In [1]: import numpy as np

In [2]: from numpy import linalg as LA

In [3]: np.set_printoptions(precision=3, suppress=True, linewidth=160)

In [4]: F = np.loadtxt("case13.csv", delimiter=",")

In [5]: print(F)
[[ 2.  1. -3.]
 [ 0.  2. -3.]
 [ 0.  0. -3.]]

In [6]: x0 = np.array([0, 3, -2])

In [7]: rhs = F @ x0

In [8]: c, lr = np.zeros(3), 1 / LA.norm(F, 2) ** 2

In [9]: for i in range(10):
   ...:     c -= lr * F.T @ (F @ c - rhs)
   ...:     if i % 2 == 0: print(i, round(LA.norm(F @ c - rhs), 3))
   ...: 
0 2.925
2 2.574
4 2.267
6 1.999
8 1.765

In [10]: print(c)
[ 0.225  1.859 -2.351]

In [11]: def softmax(z):
    ...:     e = np.exp(z - z.max(axis=-1, keepdims=True))
    ...:     return e / e.sum(axis=-1, keepdims=True)
    ...: 

In [12]: print(softmax(F[1]))
[0.118 0.876 0.006]

In [13]: print(softmax(F[1] + -1))
[0.118 0.876 0.006]

In [14]: print(np.round(softmax(10 * F[1]), 3) + 0)
[0. 1. 0.]

In [15]: S = F @ F.T / np.sqrt(3)

In [16]: print(softmax(S + np.triu(np.full(S.shape, -np.inf), 1)))
[[1.    0.    0.   ]
 [0.24  0.76  0.   ]
 [0.333 0.333 0.333]]

In [17]: print(softmax(S).round(6).argmax(axis=1))
[0 1 0]

In [18]: print(softmax(S))
[[0.811 0.144 0.045]
 [0.223 0.707 0.07 ]
 [0.333 0.333 0.333]]

In [19]: proj = np.triu(np.array([[-1, -2, -2], [0, 1, 2], [2, 2, 2]]), 1) + np.eye(3)

In [20]: Y = proj @ F @ LA.inv(proj)

In [21]: print(proj @ F - F @ proj)
[[  0.   0.  14.]
 [  0.   0. -10.]
 [  0.   0.   0.]]

In [22]: print(round(LA.det(Y), 3))
-12.0

In [23]: print(LA.matrix_rank(Y))
3

In [24]: arr = np.load("sample18.npy")

In [25]: print(arr)
[[ 3  0 -9  0  0  0]
 [ 0  0 -3  0  0  0]
 [-6 -9 -6  0  0  0]
 [ 1  0 -3 -2  0  6]
 [ 0  0 -1  0  0  2]
 [-2 -3 -2  4  6  4]]

In [26]: print(arr - arr[0])
[[ 0  0  0  0  0  0]
 [-3  0  6  0  0  0]
 [-9 -9  3  0  0  0]
 [-2  0  6 -2  0  6]
 [-3  0  8  0  0  2]
 [-5 -3  7  4  6  4]]

In [27]: print(arr.sum(axis=1))
[ -6  -3 -21   2   1   7]

In [28]: print(arr.mean(axis=0))
[-0.667 -2.    -4.     0.333  1.     2.   ]

In [29]: print(np.unravel_index(np.abs(arr).argmax(), arr.shape))
(np.int64(0), np.int64(2))

In [30]: print(LA.svd(arr, compute_uv=False))
[14.32   9.556  8.101  5.406  0.757  0.428]
